>>> import numpy as np
>>> from numpy import linalg as LA
>>> np.set_printoptions(precision=2, suppress=True, linewidth=120, legacy="1.25")
>>> M = np.loadtxt("layer7.csv", delimiter=",")
>>> print(M)
[[ 0.38  0.64  0.24 -1.39  0.24  1.19]
 [-0.57  0.68  0.22 -0.66 -1.5  -0.7 ]
 [-1.05 -1.25  1.03 -0.43  0.04  0.28]
 [-1.05  1.17  0.51  0.25  1.05 -0.32]
 [-0.67 -0.38 -1.41 -0.95  0.52 -0.51]
 [ 0.95 -0.2   0.75 -0.71  0.57 -1.29]]
>>> rng = np.random.default_rng(49)
>>> other = M + rng.integers(-2, 3, (6, 1)) @ rng.integers(-2, 3, (1, 6))
>>> print(other)
[[ 0.38 -1.36 -3.76 -3.39  0.24  5.19]
 [-0.57 -0.32 -1.78 -1.66 -1.5   1.3 ]
 [-1.05  0.75  5.03  1.57  0.04 -3.72]
 [-1.05  1.17  0.51  0.25  1.05 -0.32]
 [-0.67 -2.38 -5.41 -2.95  0.52  3.49]
 [ 0.95 -1.2  -1.25 -1.71  0.57  0.71]]
>>> print(np.round(LA.svd(other - M, compute_uv=False), 2) + 0)
[11.83  0.    0.    0.    0.    0.  ]
>>> idx = rng.permutation(6)
>>> print(idx)
[4 1 2 5 0 3]
>>> other = M[idx][:, idx]
>>> print(other)
[[ 0.52 -0.38 -1.41 -0.51 -0.67 -0.95]
 [-1.5   0.68  0.22 -0.7  -0.57 -0.66]
 [ 0.04 -1.25  1.03  0.28 -1.05 -0.43]
 [ 0.57 -0.2   0.75 -1.29  0.95 -0.71]
 [ 0.24  0.64  0.24  1.19  0.38 -1.39]
 [ 1.05  1.17  0.51 -0.32 -1.05  0.25]]
>>> print(round(LA.det(other), 2), np.round(LA.det(M[idx]), 2))
-64.0 -64.0
>>> print(np.round(M @ M.T, 2) + 0)
[[4. 0. 0. 0. 0. 0.]
 [0. 4. 0. 0. 0. 0.]
 [0. 0. 4. 0. 0. 0.]
 [0. 0. 0. 4. 0. 0.]
 [0. 0. 0. 0. 4. 0.]
 [0. 0. 0. 0. 0. 4.]]
>>> X = np.loadtxt("mat.csv", delimiter=",")
>>> print(X)
[[ 0.38 -0.32 -0.06 -0.51]
 [-0.94  0.86  0.26  1.46]
 [-0.79  0.9   0.28  1.47]
 [-1.23  1.16  0.4   1.94]
 [-0.06  0.02 -0.05  0.02]
 [ 0.89 -0.93 -0.28 -1.47]
 [-0.24  0.33 -0.03  0.46]
 [ 0.   -0.05  0.06 -0.02]
 [-1.2   1.2   0.46  1.86]
 [ 0.27 -0.36 -0.05 -0.49]
 [-1.57  1.48  0.46  2.45]
 [ 0.32 -0.37 -0.14 -0.5 ]
 [-0.31  0.3   0.11  0.41]
 [-0.36  0.24  0.12  0.55]
 [-0.87  0.91  0.38  1.46]
 [-1.58  1.51  0.45  2.51]
 [ 0.34 -0.33 -0.13 -0.53]
 [ 0.66 -0.61 -0.14 -0.95]
 [ 0.27 -0.32 -0.15 -0.41]
 [ 0.05  0.06  0.06  0.03]
 [-0.46  0.71  0.12  1.  ]
 [-0.31  0.28  0.16  0.56]
 [-0.87  0.95  0.35  1.49]
 [ 1.16 -1.2  -0.41 -2.03]
 [-0.33  0.36  0.09  0.53]
 [-0.54  0.64  0.22  1.03]
 [-0.29  0.24  0.09  0.53]]
>>> D = LA.norm(X[:, None] - X[None], axis=-1)
>>> print(D.shape)
(27, 27)
>>> print(D[21].round(6).argsort(kind="stable")[:4])
[21 13 26 24]
>>> print(np.flatnonzero(D[21] < D.mean() / 2))
[ 4  6  7 12 13 19 20 21 24 25 26]
>>> print(LA.matrix_rank(D ** 2))
6
>>> x0 = np.array([-4, -2, -5, -1])
>>> target = X @ x0
>>> beta, lr = np.zeros(4), 1 / LA.norm(X, 2) ** 2
>>> for i in range(6):
...     beta -= lr * X.T @ (X @ beta - target)
...     if i % 2 == 0: print(i, round(LA.norm(X @ beta - target), 2))
... 
0 1.89
2 1.88
4 1.88
>>> print(np.round(LA.cond(X), 2))
45.06
>>> idx = rng.permutation(4)
>>> other = X[:, idx] * rng.choice([-1, 1], 4)
>>> print(other)
[[ 0.32 -0.06 -0.38 -0.51]
 [-0.86  0.26  0.94  1.46]
 [-0.9   0.28  0.79  1.47]
 [-1.16  0.4   1.23  1.94]
 [-0.02 -0.05  0.06  0.02]
 [ 0.93 -0.28 -0.89 -1.47]
 [-0.33 -0.03  0.24  0.46]
 [ 0.05  0.06 -0.   -0.02]
 [-1.2   0.46  1.2   1.86]
 [ 0.36 -0.05 -0.27 -0.49]
 [-1.48  0.46  1.57  2.45]
 [ 0.37 -0.14 -0.32 -0.5 ]
 [-0.3   0.11  0.31  0.41]
 [-0.24  0.12  0.36  0.55]
 [-0.91  0.38  0.87  1.46]
 [-1.51  0.45  1.58  2.51]
 [ 0.33 -0.13 -0.34 -0.53]
 [ 0.61 -0.14 -0.66 -0.95]
 [ 0.32 -0.15 -0.27 -0.41]
 [-0.06  0.06 -0.05  0.03]
 [-0.71  0.12  0.46  1.  ]
 [-0.28  0.16  0.31  0.56]
 [-0.95  0.35  0.87  1.49]
 [ 1.2  -0.41 -1.16 -2.03]
 [-0.36  0.09  0.33  0.53]
 [-0.64  0.22  0.54  1.03]
 [-0.24  0.09  0.29  0.53]]
>>> Uu, _, Vt = LA.svd(X.T @ other)
>>> print(idx)
[1 2 0 3]
>>> cen = X - X.mean(axis=0)
>>> vecs = LA.svd(cen)[2][:1]
>>> other = cen - cen @ vecs.T @ vecs
>>> print(round(float(LA.norm(other) / LA.norm(cen)), 2))
0.06
>>> print(LA.norm(other, axis=1).round(6).argmax())
20
>>> m1 = (rng.random((3, 3)) < 0.3) + np.eye(3)
>>> m1 /= m1.sum(axis=1, keepdims=True)
>>> print(m1)
[[1.   0.   0.  ]
 [0.   0.67 0.33]
 [0.   0.5  0.5 ]]
>>> # splits into 2 blocks
>>> P = np.triu(np.array([[-9, 7, -2], [8, 1, 4], [-7, -8, -8]]), 1) + np.eye(3)
>>> other = P @ m1 @ LA.inv(P)
>>> print(round(np.trace(other), 2), round(np.trace(m1), 2))
2.17 2.17
>>> print(other)
[[ 1.   -3.33 16.67]
 [ 0.    2.67 -8.33]
 [ 0.    0.5  -1.5 ]]
>>> print(round(float(LA.det(other)), 2))
0.17
>>> print(P @ m1 - m1 @ P)
[[ 0.   -3.33  3.33]
 [ 0.    2.   -0.67]
 [ 0.    0.   -2.  ]]
>>> print(LA.matrix_rank(other))
3
